% python3 -q
>>> import numpy as np
>>> np.set_printoptions(suppress=True, linewidth=200)
>>> def rd(a):
...     return np.round(a, 3) + 0
... 
>>> mat = np.loadtxt("dump.csv", delimiter=",")
>>> print(rd(mat))
[[ 0.878 -0.122 -0.171  0.024  0.22  -0.073  0.268 -0.122 -0.122 -0.171]
 [-0.122  0.878 -0.171  0.024  0.22  -0.073  0.268 -0.122 -0.122 -0.171]
 [-0.171 -0.171  0.761  0.034  0.307 -0.102  0.376 -0.171 -0.171 -0.239]
 [ 0.024  0.024  0.034  0.995 -0.044  0.015 -0.054  0.024  0.024  0.034]
 [ 0.22   0.22   0.307 -0.044  0.605  0.132 -0.483  0.22   0.22   0.307]
 [-0.073 -0.073 -0.102  0.015  0.132  0.956  0.161 -0.073 -0.073 -0.102]
 [ 0.268  0.268  0.376 -0.054 -0.483  0.161  0.41   0.268  0.268  0.376]
 [-0.122 -0.122 -0.171  0.024  0.22  -0.073  0.268  0.878 -0.122 -0.171]
 [-0.122 -0.122 -0.171  0.024  0.22  -0.073  0.268 -0.122  0.878 -0.171]
 [-0.171 -0.171 -0.239  0.034  0.307 -0.102  0.376 -0.171 -0.171  0.761]]
>>> w, vecs = np.linalg.eigh(mat)
>>> print(rd(w.sum()), np.trace(mat))
8.0 8.0
>>> print(rd(vecs @ np.diag(w) @ vecs.T))
[[ 0.878 -0.122 -0.171  0.024  0.22  -0.073  0.268 -0.122 -0.122 -0.171]
 [-0.122  0.878 -0.171  0.024  0.22  -0.073  0.268 -0.122 -0.122 -0.171]
 [-0.171 -0.171  0.761  0.034  0.307 -0.102  0.376 -0.171 -0.171 -0.239]
 [ 0.024  0.024  0.034  0.995 -0.044  0.015 -0.054  0.024  0.024  0.034]
 [ 0.22   0.22   0.307 -0.044  0.605  0.132 -0.483  0.22   0.22   0.307]
 [-0.073 -0.073 -0.102  0.015  0.132  0.956  0.161 -0.073 -0.073 -0.102]
 [ 0.268  0.268  0.376 -0.054 -0.483  0.161  0.41   0.268  0.268  0.376]
 [-0.122 -0.122 -0.171  0.024  0.22  -0.073  0.268  0.878 -0.122 -0.171]
 [-0.122 -0.122 -0.171  0.024  0.22  -0.073  0.268 -0.122  0.878 -0.171]
 [-0.171 -0.171 -0.239  0.034  0.307 -0.102  0.376 -0.171 -0.171  0.761]]
>>> print(rd(np.linalg.eigvalsh(mat + 3 * np.eye(10))))
[2. 4. 4. 4. 4. 4. 4. 4. 4. 4.]
>>> out = np.array([[-2, -1],
...     [2, -2],
...     [1, -1],
...     [-2, -2],
...     [-2, -2],
...     [1, -1],
...     [-1, -2],
...     [1, 1],
...     [1, 0],
...     [2, 0]])
>>> print(np.linalg.matrix_rank(np.vstack([mat, out.T])))
10
>>> r0, g = mat[5], mat[2]
>>> print(r0 @ r0)
1.0
>>> pr = (r0 @ g) / (r0 @ r0) * r0
>>> print(rd((g - pr) @ r0))
0.0
>>> print(rd(mat.ravel(order="F")))
[ 0.878 -0.122 -0.171  0.024  0.22  -0.073  0.268 -0.122 -0.122 -0.171 -0.122  0.878 -0.171  0.024  0.22  -0.073  0.268 -0.122 -0.122 -0.171 -0.171 -0.171  0.761  0.034  0.307 -0.102  0.376 -0.171
 -0.171 -0.239  0.024  0.024  0.034  0.995 -0.044  0.015 -0.054  0.024  0.024  0.034  0.22   0.22   0.307 -0.044  0.605  0.132 -0.483  0.22   0.22   0.307 -0.073 -0.073 -0.102  0.015  0.132  0.956
  0.161 -0.073 -0.073 -0.102  0.268  0.268  0.376 -0.054 -0.483  0.161  0.41   0.268  0.268  0.376 -0.122 -0.122 -0.171  0.024  0.22  -0.073  0.268  0.878 -0.122 -0.171 -0.122 -0.122 -0.171  0.024
  0.22  -0.073  0.268 -0.122  0.878 -0.171 -0.171 -0.171 -0.239  0.034  0.307 -0.102  0.376 -0.171 -0.171  0.761]
>>> print(rd(mat.reshape(2, -1)))
[[ 0.878 -0.122 -0.171  0.024  0.22  -0.073  0.268 -0.122 -0.122 -0.171 -0.122  0.878 -0.171  0.024  0.22  -0.073  0.268 -0.122 -0.122 -0.171 -0.171 -0.171  0.761  0.034  0.307 -0.102  0.376 -0.171
  -0.171 -0.239  0.024  0.024  0.034  0.995 -0.044  0.015 -0.054  0.024  0.024  0.034  0.22   0.22   0.307 -0.044  0.605  0.132 -0.483  0.22   0.22   0.307]
 [-0.073 -0.073 -0.102  0.015  0.132  0.956  0.161 -0.073 -0.073 -0.102  0.268  0.268  0.376 -0.054 -0.483  0.161  0.41   0.268  0.268  0.376 -0.122 -0.122 -0.171  0.024  0.22  -0.073  0.268  0.878
  -0.122 -0.171 -0.122 -0.122 -0.171  0.024  0.22  -0.073  0.268 -0.122  0.878 -0.171 -0.171 -0.171 -0.239  0.034  0.307 -0.102  0.376 -0.171 -0.171  0.761]]
>>> T = mat.reshape(10, 2, -1)
>>> print(rd(np.swapaxes(T, 1, 2)[3]))
[[ 0.024  0.015]
 [ 0.024 -0.054]
 [ 0.034  0.024]
 [ 0.995  0.024]
 [-0.044  0.034]]
>>> print(rd(T.transpose(1, 0, 2)))
[[[ 0.878 -0.122 -0.171  0.024  0.22 ]
  [-0.122  0.878 -0.171  0.024  0.22 ]
  [-0.171 -0.171  0.761  0.034  0.307]
  [ 0.024  0.024  0.034  0.995 -0.044]
  [ 0.22   0.22   0.307 -0.044  0.605]
  [-0.073 -0.073 -0.102  0.015  0.132]
  [ 0.268  0.268  0.376 -0.054 -0.483]
  [-0.122 -0.122 -0.171  0.024  0.22 ]
  [-0.122 -0.122 -0.171  0.024  0.22 ]
  [-0.171 -0.171 -0.239  0.034  0.307]]

 [[-0.073  0.268 -0.122 -0.122 -0.171]
  [-0.073  0.268 -0.122 -0.122 -0.171]
  [-0.102  0.376 -0.171 -0.171 -0.239]
  [ 0.015 -0.054  0.024  0.024  0.034]
  [ 0.132 -0.483  0.22   0.22   0.307]
  [ 0.956  0.161 -0.073 -0.073 -0.102]
  [ 0.161  0.41   0.268  0.268  0.376]
  [-0.073  0.268  0.878 -0.122 -0.171]
  [-0.073  0.268 -0.122  0.878 -0.171]
  [-0.102  0.376 -0.171 -0.171  0.761]]]
>>> feats = np.load("mat.npy")
>>> print(feats)
[[ 1.013 -1.523  1.857 -3.477 -1.077 -2.014 -0.63  -2.163  0.982 -2.539]
 [-0.275  0.465 -1.167  1.444  0.548  1.105  0.327  0.83  -0.69   0.997]
 [-1.482  1.766 -2.867  4.271  1.058  2.93   1.814  2.748 -1.855  3.045]
 [-2.682  2.469 -4.334  5.967  2.341  4.131  1.794  4.225 -1.77   4.131]
 [-0.375  0.086 -0.877  1.359  0.277  0.929  0.217  1.138  0.018  0.596]
 [ 0.659 -1.164  1.824 -2.597 -1.234 -1.367 -0.699 -2.332  1.046 -1.849]
 [ 1.328 -0.568  2.139 -2.959 -0.809 -1.831 -0.942 -2.449  0.537 -2.422]
 [-0.344  0.262 -0.148  0.609  1.163  0.82  -0.6    0.226 -0.17   0.363]
 [-0.176  0.332 -0.561  0.513  0.442  0.21   0.647  0.226  0.232  0.577]
 [ 0.68  -1.     1.792 -3.131 -0.761 -1.582 -0.632 -1.696  0.634 -1.323]
 [ 0.1    0.37  -0.592  0.18  -0.544  0.746 -0.058  0.027  0.169 -0.115]
 [-0.46   0.335 -0.792  1.711  0.61   0.827  0.656  0.874 -0.465  1.184]
 [ 0.032 -0.273  0.59  -0.636 -0.407 -1.004 -0.253 -0.759  0.033 -0.377]
 [-2.393  2.018 -4.962  6.98   2.667  4.987  2.409  4.525 -2.43   4.741]
 [-0.033 -0.393  0.291 -0.181 -0.058  0.343  0.176  0.114 -0.475 -0.319]
 [ 0.548 -1.049  0.972 -1.696 -0.584 -1.17  -0.357 -1.308  0.99  -0.567]
 [-0.843  0.434 -0.264 -0.626 -0.147  0.323  0.687 -0.225 -0.032  0.437]
 [-1.469  0.904 -1.945  2.893  1.131  1.709  1.325  1.745 -0.789  1.658]
 [ 0.46   0.064  0.963 -0.985 -0.408 -0.543 -0.599 -1.316  0.397 -0.63 ]
 [ 1.264 -0.456  1.175 -2.305 -1.235 -2.249 -0.866 -1.95   0.863 -1.714]
 [-0.097  0.396 -0.083  0.675 -0.059  0.579 -0.246  0.28   0.074  0.429]
 [-0.2    0.356 -0.887  0.833  0.815  0.559  0.23   0.379 -0.236 -0.276]
 [ 0.092 -0.69   0.892 -1.197 -0.515 -0.955 -0.316 -0.93   0.416 -1.208]
 [ 0.284 -0.466  0.736 -1.507 -0.274 -1.089 -0.12  -0.586  0.604 -0.981]
 [-0.291  0.203 -0.565  1.234  0.406  0.725 -0.002  1.056 -0.345  0.461]
 [-0.864  0.42  -1.794  1.861  0.704  1.718  0.072  1.206 -0.867  1.32 ]
 [-1.447  1.156 -1.636  3.363  1.091  2.285  1.284  2.165 -1.493  1.846]
 [-0.203 -0.018 -1.062  1.18   0.596  0.979  0.473  0.976 -0.323  1.224]
 [-0.715  1.383 -2.104  3.787  1.185  2.586  1.137  3.062 -1.781  2.959]
 [ 0.375  0.251  0.265 -0.677 -0.232 -0.378 -0.293 -0.835  0.406 -0.098]
 [ 0.252  0.015 -0.522  0.186  0.293  0.289 -0.06   0.111 -0.242  0.128]
 [ 0.499 -0.938  1.734 -2.378 -1.132 -1.72  -0.904 -2.356  0.792 -1.658]
 [-1.035  0.886 -2.05   2.804  0.989  2.451  0.784  2.112 -1.212  2.624]
 [-2.248  1.999 -3.924  6.429  1.612  3.656  1.837  4.019 -2.035  3.336]
 [-0.436  0.655 -1.175  1.78   0.107  0.96   0.437  0.688 -0.968  0.819]
 [ 0.338 -0.333  0.655 -0.327 -0.012 -0.622 -0.532 -0.211  0.051 -0.626]
 [ 1.448 -1.401  2.592 -4.457 -1.708 -2.528 -1.652 -2.822  1.318 -3.045]
 [ 0.766 -0.849  1.305 -1.369 -0.563 -0.864 -0.764 -1.13  -0.021 -0.968]
 [ 1.579 -1.422  2.756 -4.282 -1.71  -3.386 -1.766 -2.909  1.442 -2.665]
 [-0.644  0.852 -0.853  2.175  0.477  0.785  0.818  1.46  -0.237  1.657]
 [-0.463  0.436 -1.306  1.906  1.159  1.159  0.236  1.183 -0.619  1.307]
 [-0.887  0.576 -1.124  1.943  0.231  1.68   1.081  1.244 -0.725  1.31 ]
 [ 0.127  0.42   0.487  0.178 -0.307 -0.208  0.399 -0.233  0.019 -0.109]
 [-0.937  0.975 -2.181  3.449  0.511  1.844  0.792  2.032 -0.922  1.881]
 [ 0.506 -0.226  0.313 -0.542 -0.339 -0.183  0.029 -0.691  0.699 -0.531]
 [ 0.661 -0.798  1.356 -2.198 -1.251 -1.379 -0.352 -2.418  1.176 -1.53 ]
 [-2.133  2.137 -4.628  6.847  2.688  4.759  2.572  4.89  -2.373  5.219]
 [-1.019  1.309 -2.112  3.878  1.115  2.829  1.582  2.409 -0.854  2.597]
 [-1.015  1.036 -1.952  3.6    1.28   2.564  1.103  2.928 -0.868  2.539]]
>>> out = np.c_[feats[:, :1] @ np.array([[-2]]), np.array([0, 5, -3, -5, -4, 2, 4, 5, -4, 4, -4, -5, 0, -5, -1, 5, -5, -5, -2, -2, -1, 3, 2, 2, 0, 0, -1, -5, -5, 1, 3, -5, -2, 5, 4, -5, -1, -2, 1, -2, -3, 2, -1, -5, 0, 5, -4, -1, 4])]
>>> print(out)
[[-2.026  0.   ]
 [ 0.55   5.   ]
 [ 2.964 -3.   ]
 [ 5.364 -5.   ]
 [ 0.75  -4.   ]
 [-1.318  2.   ]
 [-2.656  4.   ]
 [ 0.688  5.   ]
 [ 0.352 -4.   ]
 [-1.36   4.   ]
 [-0.2   -4.   ]
 [ 0.92  -5.   ]
 [-0.064  0.   ]
 [ 4.786 -5.   ]
 [ 0.066 -1.   ]
 [-1.096  5.   ]
 [ 1.686 -5.   ]
 [ 2.938 -5.   ]
 [-0.92  -2.   ]
 [-2.528 -2.   ]
 [ 0.194 -1.   ]
 [ 0.4    3.   ]
 [-0.184  2.   ]
 [-0.568  2.   ]
 [ 0.582  0.   ]
 [ 1.728  0.   ]
 [ 2.894 -1.   ]
 [ 0.406 -5.   ]
 [ 1.43  -5.   ]
 [-0.75   1.   ]
 [-0.504  3.   ]
 [-0.998 -5.   ]
 [ 2.07  -2.   ]
 [ 4.496  5.   ]
 [ 0.872  4.   ]
 [-0.676 -5.   ]
 [-2.896 -1.   ]
 [-1.532 -2.   ]
 [-3.158  1.   ]
 [ 1.288 -2.   ]
 [ 0.926 -3.   ]
 [ 1.774  2.   ]
 [-0.254 -1.   ]
 [ 1.874 -5.   ]
 [-1.012  0.   ]
 [-1.322  5.   ]
 [ 4.266 -4.   ]
 [ 2.038 -1.   ]
 [ 2.03   4.   ]]
>>> print(rd(np.linalg.norm(np.linalg.qr(feats)[0].T @ out, axis=0) ** 2 / ((out ** 2).sum(axis=0) + 1e-12)))
[1.    0.175]
